$ ipython --no-banner

In [1]: import numpy as np

In [2]: from numpy import linalg as LA

In [3]: np.set_printoptions(precision=3, suppress=True, linewidth=100)

In [4]: arr = np.load("a.npy")

In [5]: arr
Out[5]: 
array([[-1.1,  1. ,  1.1,  1. , -0.1],
       [-1.6, -1.1, -0.5, -1.7,  0.9],
       [-1.3, -0.5, -0.2, -0.6, -0.8],
       [ 0.1, -3. ,  0.4,  0.3,  0.2],
       [-0.6,  1.3,  1.2,  0.6, -0.7],
       [ 1.4,  0.3,  0.5, -0.1,  0.2],
       [-1.4, -0.4, -0.2,  1.9, -0.8],
       [-1.2,  0.7, -0.3, -0.4, -0.4],
       [-1.4,  0.1,  0.3, -0.8,  0.7],
       [-0.1,  0.5, -0.4,  0.7,  0.5]])

In [6]: Ac = (arr - arr.mean(axis=0)) / arr.std(axis=0)

In [7]: np.argwhere(np.abs(Ac) > 2)
Out[7]: 
array([[3, 1],
       [5, 0]])

In [8]: beta = LA.lstsq(np.delete(Ac, 4, axis=1), Ac[:, 4])[0]

In [9]: np.abs(beta).argmax()
Out[9]: np.int64(3)

In [10]: round(1 - np.var(Ac[:, 4] - np.delete(Ac, 4, axis=1) @ beta), 3)
Out[10]: np.float64(0.355)

In [11]: dist = LA.norm(arr[:, None] - arr[None], axis=-1)

In [12]: LA.matrix_rank(dist ** 2)
Out[12]: np.int64(7)

In [13]: LA.norm(arr, axis=1)
Out[13]: array([2.105, 2.778, 1.726, 3.05 , 2.083, 1.533, 2.532, 1.53 , 1.786, 1.077])

In [14]: np.flatnonzero(dist[8] < dist.mean() / 2)
Out[14]: array([8])

In [15]: proj = arr @ LA.solve(arr.T @ arr, arr.T)

In [16]: np.round(LA.eigvalsh(proj), 3) + 0
Out[16]: array([0., 0., 0., 0., 0., 1., 1., 1., 1., 1.])

In [17]: proj @ arr[:, 4]
Out[17]: array([-0.1,  0.9, -0.8,  0.2, -0.7,  0.2, -0.8, -0.4,  0.7,  0.5])
